$ ipython --no-banner

In [1]: import numpy as np

In [2]: np.set_printoptions(precision=3, suppress=True, linewidth=200)

In [3]: tidy = lambda a: np.round(a, 3) + 0

In [4]: X = np.loadtxt("mat.csv", delimiter=",")

In [5]: print(X)
[[0. 0. 1. 0. 1. 0. 1. 1. 0. 0. 1. 1.]
 [0. 0. 0. 0. 0. 1. 0. 0. 1. 1. 0. 0.]
 [1. 0. 0. 0. 1. 0. 1. 1. 0. 0. 1. 0.]
 [0. 0. 0. 0. 0. 0. 0. 0. 1. 1. 0. 0.]
 [1. 0. 1. 0. 0. 0. 1. 1. 0. 0. 1. 1.]
 [0. 1. 0. 0. 0. 0. 0. 0. 0. 1. 0. 0.]
 [1. 0. 1. 0. 1. 0. 0. 1. 0. 0. 1. 1.]
 [1. 0. 1. 0. 1. 0. 1. 0. 0. 0. 1. 1.]
 [0. 1. 0. 1. 0. 0. 0. 0. 0. 0. 0. 0.]
 [0. 1. 0. 1. 0. 1. 0. 0. 0. 0. 0. 0.]
 [1. 0. 1. 0. 1. 0. 1. 1. 0. 0. 0. 1.]
 [1. 0. 0. 0. 1. 0. 1. 1. 0. 0. 1. 0.]]

In [6]: blk = np.stack([X, 2 * X, X[::-1]])

In [7]: tidy(np.linalg.det(blk))
Out[7]: array([0., 0., 0.])

In [8]: print(blk.shape)
(3, 12, 12)

In [9]: np.linalg.matrix_rank(blk.reshape(3, -1))
Out[9]: np.int64(2)

In [10]: print(np.linalg.matrix_rank(blk))
[10 10 10]

In [11]: tidy(np.linalg.norm(blk, axis=(1, 2)))
Out[11]: array([ 7.211, 14.422,  7.211])

In [12]: W0 = np.load("data.npy")

In [13]: W0
Out[13]: 
array([[-0.2,  0.5,  0.5,  0. ],
       [-0.8, -1.4,  0.3, -0.3],
       [-0.3, -1. ,  0.4, -1.4],
       [-1.5,  1.6,  0.4, -0.6],
       [ 0.3, -1.2,  0.9,  1.4],
       [-0.9,  0.7,  1.5,  1.1],
       [-0.8,  1. ,  0.5, -0.7],
       [-0.4,  0.9,  1.9,  0.4],
       [-0.7, -0.2, -0.5,  2.1],
       [ 1.3, -0.4, -0.8, -0.8],
       [ 1.7, -1.1, -2.5,  1.3],
       [ 0.6, -1.7, -1.4,  1.3],
       [ 0.6,  0.4, -0.4,  0.1]])

In [14]: Xs = (W0 - W0.mean(axis=0)) / W0.std(axis=0)

In [15]: tidy(Xs.std(axis=0))
Out[15]: array([1., 1., 1., 1.])

In [16]: np.argwhere(np.abs(Xs) > 2)
Out[16]: array([[10,  2]])

In [17]: beta = np.linalg.lstsq(np.delete(Xs, 1, axis=1), Xs[:, 1])[0]

In [18]: print(tidy(1 - np.var(Xs[:, 1] - np.delete(Xs, 1, axis=1) @ beta)))
0.344

In [19]: np.abs(beta).argmax()
Out[19]: np.int64(0)

In [20]: r0 = np.array([2, -5, 1, 3, -5, 0, 1, -5])

In [21]: feats = np.array([np.roll(r0, i) for i in range(8)])

In [22]: feats
Out[22]: 
array([[ 2, -5,  1,  3, -5,  0,  1, -5],
       [-5,  2, -5,  1,  3, -5,  0,  1],
       [ 1, -5,  2, -5,  1,  3, -5,  0],
       [ 0,  1, -5,  2, -5,  1,  3, -5],
       [-5,  0,  1, -5,  2, -5,  1,  3],
       [ 3, -5,  0,  1, -5,  2, -5,  1],
       [ 1,  3, -5,  0,  1, -5,  2, -5],
       [-5,  1,  3, -5,  0,  1, -5,  2]])

In [23]: rng = np.random.default_rng(72)

In [24]: labels = rng.permutation(8)

In [25]: other = feats[:, labels] * rng.choice([-1, 1], 8)

In [26]: other
Out[26]: 
array([[-1,  5,  3, -5,  5, -1,  0,  2],
       [ 0, -3,  1,  1, -2,  5, -5, -5],
       [ 5, -1, -5,  0,  5, -2,  3,  1],
       [-3,  5,  2, -5, -1,  5,  1,  0],
       [-1, -2, -5,  3,  0, -1, -5, -5],
       [ 5,  5,  1,  1,  5,  0,  2,  3],
       [-2, -1,  0, -5, -3,  5, -5,  1],
       [ 5,  0, -5,  2, -1, -3,  1, -5]])

In [27]: left, _, vt = np.linalg.svd(feats.T @ other)

In [28]: labels
Out[28]: array([6, 4, 3, 7, 1, 2, 5, 0])
